$ ipython --no-banner

In [1]: import numpy as np

In [2]: np.set_printoptions(precision=2, suppress=True, linewidth=160)

In [3]: def tidy(a):
   ...:     return np.round(a, 2) + 0
   ...: 

In [4]: M = np.load("x.npy")

In [5]: M
Out[5]: 
array([[  0.79,  39.28, -19.49,  59.79],
       [ -0.66,  38.92, -21.34,  59.38],
       [ -1.05,  40.71, -21.2 ,  60.74],
       [ -0.26,  40.74, -20.12,  60.07],
       [  1.  ,  40.78, -19.69,  59.88],
       [ -1.52,  39.66, -20.48,  59.43],
       [ -1.69,  39.97, -18.9 ,  59.13],
       [ -0.49,  39.8 , -20.26,  60.2 ],
       [ -0.47,  40.08, -20.5 ,  59.02],
       [ -0.81,  40.23, -19.99,  60.08],
       [  2.02,  40.23, -22.11,  58.02],
       [ -0.82,  38.31, -18.56,  59.39],
       [ -0.4 ,  38.78, -21.7 ,  58.6 ],
       [ -0.11,  39.54, -21.16,  60.12],
       [ -0.03,  39.94, -18.18,  59.68],
       [ -1.36,  40.82, -18.56,  58.02],
       [  0.07,  39.92, -19.27,  61.12],
       [ -0.13,  38.87, -20.59,  60.59],
       [  1.21,  39.36, -19.14,  59.51]])

In [6]: idx = M[:, 1] > np.median(M[:, 1])

In [7]: r0 = M[idx].mean(axis=0) - M[~idx].mean(axis=0)

In [8]: idx.astype(int)
Out[8]: array([0, 0, 1, 1, 1, 0, 1, 0, 1, 1, 1, 0, 0, 0, 1, 1, 0, 0, 0])

In [9]: (((M - M.mean(axis=0)) @ r0 > 0) == idx).mean()
Out[9]: np.float64(1.0)

In [10]: tidy(r0)
Out[10]: array([-0.09,  1.14,  0.28, -0.41])

In [11]: ((M - M.mean(axis=0)) @ r0 > 0).astype(int)
Out[11]: array([0, 0, 1, 1, 1, 0, 1, 0, 1, 1, 1, 0, 0, 0, 1, 1, 0, 0, 0])

In [12]: rng = np.random.default_rng(87)

In [13]: data = np.eye(6, dtype=int)[rng.permutation(6)] * np.array([3, 4, 5, 5, 7, 9])

In [14]: data
Out[14]: 
array([[0, 0, 0, 0, 0, 9],
       [0, 0, 0, 5, 0, 0],
       [0, 4, 0, 0, 0, 0],
       [3, 0, 0, 0, 0, 0],
       [0, 0, 5, 0, 0, 0],
       [0, 0, 0, 0, 7, 0]])

In [15]: np.allclose(data @ data.T, data.T @ data)
Out[15]: False

In [16]: tidy(np.abs(np.linalg.eigvals(data)).max())
Out[16]: np.float64(5.16)

In [17]: tidy(np.linalg.det(data))
Out[17]: np.float64(-18900.0)

In [18]: (data + data.T) / 2
Out[18]: 
array([[0. , 0. , 0. , 1.5, 0. , 4.5],
       [0. , 0. , 2. , 2.5, 0. , 0. ],
       [0. , 2. , 0. , 0. , 2.5, 0. ],
       [1.5, 2.5, 0. , 0. , 0. , 0. ],
       [0. , 0. , 2.5, 0. , 0. , 3.5],
       [4.5, 0. , 0. , 0. , 3.5, 0. ]])

In [19]: np.trace(data)
Out[19]: np.int64(0)

In [20]: r0 = np.array([0, 1])

In [21]: np.cross(data[5, :3], data[3, :3])
Out[21]: array([0, 0, 0])

In [22]: np.array([np.convolve(row, r0, "same") for row in data])
Out[22]: 
array([[0, 0, 0, 0, 0, 0],
       [0, 0, 0, 0, 5, 0],
       [0, 0, 4, 0, 0, 0],
       [0, 3, 0, 0, 0, 0],
       [0, 0, 0, 5, 0, 0],
       [0, 0, 0, 0, 0, 7]])

In [23]: r0, r1 = data[2], data[0]

In [24]: r0 @ r0
Out[24]: np.int64(16)

In [25]: p = (r0 @ r1) / (r0 @ r0) * r0

In [26]: np.linalg.matrix_rank(np.outer(r0, r1))
Out[26]: np.int64(1)

In [27]: p
Out[27]: array([0., 0., 0., 0., 0., 0.])

In [28]: tidy(np.linalg.norm(r0 + r1) ** 2 + np.linalg.norm(r0 - r1) ** 2)
Out[28]: np.float64(194.0)

In [29]: (r1 - p) @ r0
Out[29]: np.float64(0.0)

In [30]: tidy(np.linalg.norm(data, axis=0))
Out[30]: array([3., 4., 5., 5., 7., 9.])

In [31]: tidy(np.linalg.norm(data, 1)), tidy(np.linalg.norm(data, np.inf))
Out[31]: (np.float64(9.0), np.float64(9.0))

In [32]: data[1] @ data[4]
Out[32]: np.int64(0)

In [33]: cov = data.T @ data

In [34]: tidy(np.linalg.eigvalsh(cov)[::-1])
Out[34]: array([81., 49., 25., 25., 16.,  9.])

In [35]: np.diag(cov)
Out[35]: array([ 9, 16, 25, 25, 49, 81])

In [36]: np.allclose(cov, cov.T)
Out[36]: True

In [37]: K = np.array([[1, 0, 0], [0, 1, 0], [0, 0, 1]])

In [38]: # symmetric, so the eigenvalues are real

In [39]: x0 = np.array([0, -1, 2])

In [40]: h1 = np.maximum(K @ x0, 0)

In [41]: K * (h1 > 1e-9)[:, None]
Out[41]: 
array([[0, 0, 0],
       [0, 0, 0],
       [0, 0, 1]])

In [42]: h1
Out[42]: array([0, 0, 2])

In [43]: np.maximum(K @ x0, 0) - np.maximum(-K @ x0, 0)
Out[43]: array([ 0, -1,  2])

In [44]: proj = np.triu(np.array([[3, -3, 1], [-1, 3, -2], [-3, -2, -1]]), 1) + np.eye(3)

In [45]: out = proj @ K @ np.linalg.inv(proj)

In [46]: np.trace(out), np.trace(K)
Out[46]: (np.float64(3.0), np.int64(3))

In [47]: np.linalg.matrix_rank(out)
Out[47]: np.int64(3)

In [48]: out = np.linalg.inv(K)

In [49]: np.allclose(out, K.T)
Out[49]: True

In [50]: tidy(np.linalg.det(K) * out)
Out[50]: 
array([[1., 0., 0.],
       [0., 1., 0.],
       [0., 0., 1.]])

In [51]: tidy(np.linalg.inv(out))
Out[51]: 
array([[1., 0., 0.],
       [0., 1., 0.],
       [0., 0., 1.]])

In [52]: tidy(np.linalg.det(K) * np.linalg.det(out))
Out[52]: np.float64(1.0)

In [53]: left, sv, VT = np.linalg.svd(K, full_matrices=False)

In [54]: np.allclose(left * sv @ VT, K)
Out[54]: True

In [55]: left.T @ K @ VT.T
Out[55]: 
array([[1., 0., 0.],
       [0., 1., 0.],
       [0., 0., 1.]])

In [56]: left.T @ left
Out[56]: 
array([[1., 0., 0.],
       [0., 1., 0.],
       [0., 0., 1.]])

In [57]: sv / sv[0]
Out[57]: array([1., 1., 1.])

In [58]: tidy(np.sqrt((sv ** 2).sum())), tidy(np.linalg.norm(K))
Out[58]: (np.float64(1.73), np.float64(1.73))

In [59]: left.shape, sv.shape, VT.shape
Out[59]: ((3, 3), (3,), (3, 3))

In [60]: VT @ VT.T
Out[60]: 
array([[1., 0., 0.],
       [0., 1., 0.],
       [0., 0., 1.]])

In [61]: C = np.array([[1.0, -0.1, 0.3], [2.4, 1.7, 0.2]])

In [62]: feats = np.array([[2, -1],
    ...:     [4, 3],
    ...:     [3, 1],
    ...:     [2, -4],
    ...:     [-4, -1],
    ...:     [4, 1],
    ...:     [-3, -2],
    ...:     [-4, -5],
    ...:     [1, -1],
    ...:     [1, -4],
    ...:     [0, -4],
    ...:     [0, -1],
    ...:     [3, -5],
    ...:     [5, 4],
    ...:     [4, 3],
    ...:     [5, 0],
    ...:     [3, -2],
    ...:     [2, 0],
    ...:     [2, 1],
    ...:     [-4, -4],
    ...:     [5, -3]]) @ C + 0.1 * rng.normal(size=(21, 3))

In [63]: tidy(feats)
Out[63]: 
array([[ -0.24,  -1.97,   0.34],
       [ 11.28,   4.7 ,   1.96],
       [  5.3 ,   1.32,   1.1 ],
       [ -7.65,  -6.81,  -0.19],
       [ -6.51,  -1.24,  -1.54],
       [  6.47,   1.26,   1.33],
       [ -7.83,  -3.23,  -1.39],
       [-16.11,  -8.02,  -2.11],
       [ -1.52,  -1.87,   0.09],
       [ -8.49,  -6.9 ,  -0.51],
       [ -9.63,  -6.92,  -0.81],
       [ -2.38,  -1.74,  -0.17],
       [ -8.9 ,  -8.87,  -0.03],
       [ 14.69,   6.31,   2.14],
       [ 11.38,   4.66,   1.9 ],
       [  5.  ,  -0.55,   1.47],
       [ -1.78,  -3.49,   0.64],
       [  1.97,  -0.17,   0.49],
       [  4.31,   1.58,   0.81],
       [-13.64,  -6.39,  -2.  ],
       [ -2.31,  -5.64,   0.87]])

In [64]: d = np.linalg.norm(feats[:, None] - feats[None], axis=-1)

In [65]: np.unravel_index(d.round(6).argmax(), d.shape)
Out[65]: (np.int64(7), np.int64(13))

In [66]: (d + 1e9 * np.eye(21)).round(6).argmin(axis=1)
Out[66]: array([ 8, 14, 18,  9,  6,  2,  4, 19, 11,  3,  9,  8,  9, 14,  1,  2,  8,  0,  2,  7, 16])

In [67]: d.mean(axis=1).argmax()
Out[67]: np.int64(13)

In [68]: d[20].round(6).argsort(kind="stable")[:4]
Out[68]: array([20, 16,  8, 11])

In [69]: np.linalg.matrix_rank(d ** 2)
Out[69]: np.int64(5)

In [70]: d.shape
Out[70]: (21, 21)

In [71]: tidy(d[:5, :5])
Out[71]: 
array([[ 0.  , 13.42,  6.49,  8.87,  6.58],
       [13.42,  0.  ,  6.93, 22.26, 19.09],
       [ 6.49,  6.93,  0.  , 15.34, 12.37],
       [ 8.87, 22.26, 15.34,  0.  ,  5.84],
       [ 6.58, 19.09, 12.37,  5.84,  0.  ]])

In [72]: A = np.array([[-1, -1, -1, -2], [2, 1, 1, -1], [-1, 2, 0, 1], [0, -1, -1, -1]])

In [73]: out = np.linalg.inv(A)

In [74]: tidy(np.linalg.slogdet(A)[0])
Out[74]: np.float64(-1.0)

In [75]: tidy(np.linalg.det(A) * out)
Out[75]: 
array([[ 4., -2.,  0., -6.],
       [ 0., -2., -4., -2.],
       [-4.,  0.,  4., 12.],
       [ 4.,  2.,  0., -2.]])

In [76]: tidy(np.linalg.cond(A))
Out[76]: np.float64(6.88)

In [77]: A @ out
Out[77]: 
array([[1., 0., 0., 0.],
       [0., 1., 0., 0.],
       [0., 0., 1., 0.],
       [0., 0., 0., 1.]])

In [78]: tidy(np.linalg.det(A) * np.linalg.det(out))
Out[78]: np.float64(1.0)

In [79]: out
Out[79]: 
array([[-0.5 ,  0.25,  0.  ,  0.75],
       [ 0.  ,  0.25,  0.5 ,  0.25],
       [ 0.5 , -0.  , -0.5 , -1.5 ],
       [-0.5 , -0.25, -0.  ,  0.25]])

In [80]: J = np.arange(15).reshape(3, 5) + -1

In [81]: J
Out[81]: 
array([[-1,  0,  1,  2,  3],
       [ 4,  5,  6,  7,  8],
       [ 9, 10, 11, 12, 13]])

In [82]: # rows and columns are dependent

In [83]: left, sv, VT = np.linalg.svd(J)

In [84]: evecs = VT[:(sv > 1e-8).sum()]

In [85]: x0 = J[0] + 3 * J[1] + rng.integers(2) * np.eye(5)[3]

In [86]: x0
Out[86]: array([11., 15., 19., 24., 27.])

In [87]: tidy(np.diag(evecs.T @ evecs))
Out[87]: array([0.6, 0.3, 0.2, 0.3, 0.6])

In [88]: tidy(evecs.T @ evecs)
Out[88]: 
array([[ 0.6,  0.4,  0.2,  0. , -0.2],
       [ 0.4,  0.3,  0.2,  0.1,  0. ],
       [ 0.2,  0.2,  0.2,  0.2,  0.2],
       [ 0. ,  0.1,  0.2,  0.3,  0.4],
       [-0.2,  0. ,  0.2,  0.4,  0.6]])

In [89]: np.allclose(evecs.T @ evecs @ x0, x0)
Out[89]: False

In [90]: arr = np.minimum.outer(np.arange(1, 7), np.arange(1, 7)) * -2

In [91]: arr
Out[91]: 
array([[ -2,  -2,  -2,  -2,  -2,  -2],
       [ -2,  -4,  -4,  -4,  -4,  -4],
       [ -2,  -4,  -6,  -6,  -6,  -6],
       [ -2,  -4,  -6,  -8,  -8,  -8],
       [ -2,  -4,  -6,  -8, -10, -10],
       [ -2,  -4,  -6,  -8, -10, -12]])

In [92]: [round(float(np.linalg.det(arr[:i, :i])), 2) + 0 for i in range(1, 7)]
Out[92]: [-2.0, 4.0, -8.0, 16.0, -32.0, 64.0]

In [93]: tidy(np.linalg.eigvalsh(arr).min())
Out[93]: np.float64(-34.41)

In [94]: np.all(np.linalg.eigvalsh(arr) > 0)
Out[94]: np.False_

In [95]: Q, evecs = np.linalg.qr(A[:, :1])[0], np.linalg.qr(A[:, 1:])[0]

In [96]: sv = np.linalg.svd(Q.T @ evecs, compute_uv=False)

In [97]: tidy(np.linalg.norm(Q @ Q.T - evecs @ evecs.T, 2))
Out[97]: np.float64(1.0)

In [98]: tidy(np.degrees(np.arccos(sv.clip(0, 1))))
Out[98]: array([25.88])

In [99]: (sv > 0.9).sum()
Out[99]: np.int64(0)

In [100]: ang = np.radians(60)

In [101]: Rm = np.eye(6)

In [102]: Rm[3, 3] = Rm[0, 0] = np.cos(ang)

In [103]: Rm[3, 0], Rm[0, 3] = -np.sin(ang), np.sin(ang)

In [104]: tidy(Rm)
Out[104]: 
array([[ 0.5 ,  0.  ,  0.  ,  0.87,  0.  ,  0.  ],
       [ 0.  ,  1.  ,  0.  ,  0.  ,  0.  ,  0.  ],
       [ 0.  ,  0.  ,  1.  ,  0.  ,  0.  ,  0.  ],
       [-0.87,  0.  ,  0.  ,  0.5 ,  0.  ,  0.  ],
       [ 0.  ,  0.  ,  0.  ,  0.  ,  1.  ,  0.  ],
       [ 0.  ,  0.  ,  0.  ,  0.  ,  0.  ,  1.  ]])

In [105]: out = arr @ Rm.T

In [106]: np.allclose(np.linalg.norm(arr, axis=1), np.linalg.norm(out, axis=1))
Out[106]: True

In [107]: tidy(np.linalg.det(Rm)), np.trace(Rm)
Out[107]: (np.float64(1.0), np.float64(5.0))

In [108]: np.allclose(arr @ arr.T, out @ out.T)
Out[108]: True

In [109]: tidy(np.linalg.svd(arr, compute_uv=False)), tidy(np.linalg.svd(out, compute_uv=False))
Out[109]: 
(array([34.41,  3.98,  1.55,  0.89,  0.64,  0.53]),
 array([34.41,  3.98,  1.55,  0.89,  0.64,  0.53]))

In [110]: vals, evecs = np.linalg.eigh(arr)

In [111]: x0 = np.array([-5, 0, -1, 3, -3, 2])

In [112]: np.abs(arr).sum(axis=1).max(), tidy(np.abs(vals).max())
Out[112]: (np.int64(42), np.float64(34.41))

In [113]: tidy(np.linalg.eigvalsh(arr[1:, 1:]))
Out[113]: array([-33.83,  -3.58,  -1.3 ,  -0.74,  -0.55])

In [114]: out = np.linalg.invert(arr)
Traceback (most recent call last):
  Cell In[114], line 1
    out = np.linalg.invert(arr)
AttributeError: module 'numpy.linalg' has no attribute 'invert'


In [115]: out = np.linalg.inv(arr)

In [116]: (np.abs(out) > 1e-9).astype(int)
Out[116]: 
array([[1, 1, 0, 0, 0, 0],
       [1, 1, 1, 0, 0, 0],
       [0, 1, 1, 1, 0, 0],
       [0, 0, 1, 1, 1, 0],
       [0, 0, 0, 1, 1, 1],
       [0, 0, 0, 0, 1, 1]])

In [117]: tidy(np.linalg.cond(arr))
Out[117]: np.float64(64.89)

In [118]: tidy(np.linalg.slogdet(arr)[0])
Out[118]: np.float64(1.0)

In [119]: tidy(np.linalg.det(arr) * out)
Out[119]: 
array([[-64.,  32.,   0.,   0.,   0.,   0.],
       [ 32., -64.,  32.,   0.,   0.,   0.],
       [  0.,  32., -64.,  32.,   0.,   0.],
       [  0.,   0.,  32., -64.,  32.,   0.],
       [  0.,   0.,   0.,  32., -64.,  32.],
       [  0.,   0.,   0.,   0.,  32., -32.]])

In [120]: arr @ out
Out[120]: 
array([[1., 0., 0., 0., 0., 0.],
       [0., 1., 0., 0., 0., 0.],
       [0., 0., 1., 0., 0., 0.],
       [0., 0., 0., 1., 0., 0.],
       [0., 0., 0., 0., 1., 0.],
       [0., 0., 0., 0., 0., 1.]])

In [121]: tidy(np.linalg.inv(out))
Out[121]: 
array([[ -2.,  -2.,  -2.,  -2.,  -2.,  -2.],
       [ -2.,  -4.,  -4.,  -4.,  -4.,  -4.],
       [ -2.,  -4.,  -6.,  -6.,  -6.,  -6.],
       [ -2.,  -4.,  -6.,  -8.,  -8.,  -8.],
       [ -2.,  -4.,  -6.,  -8., -10., -10.],
       [ -2.,  -4.,  -6.,  -8., -10., -12.]])

In [122]: np.allclose(out, arr.T)
Out[122]: False

In [123]: m1 = np.load("sample7.npy")

In [124]: m1
Out[124]: 
array([[0, 1, 0, 1],
       [2, 2, 1, 1],
       [0, 2, 1, 2],
       [0, 2, 1, 2],
       [0, 0, 0, 0]])

In [125]: # rows 2 and 3 are equal

In [126]: np.linalg.lstsq(m1[:-1].T, m1[-1])[2]
Out[126]: np.int32(3)

In [127]: np.abs(np.diag(np.linalg.qr(m1)[1])) > 1e-9
Out[127]: array([ True,  True,  True, False])
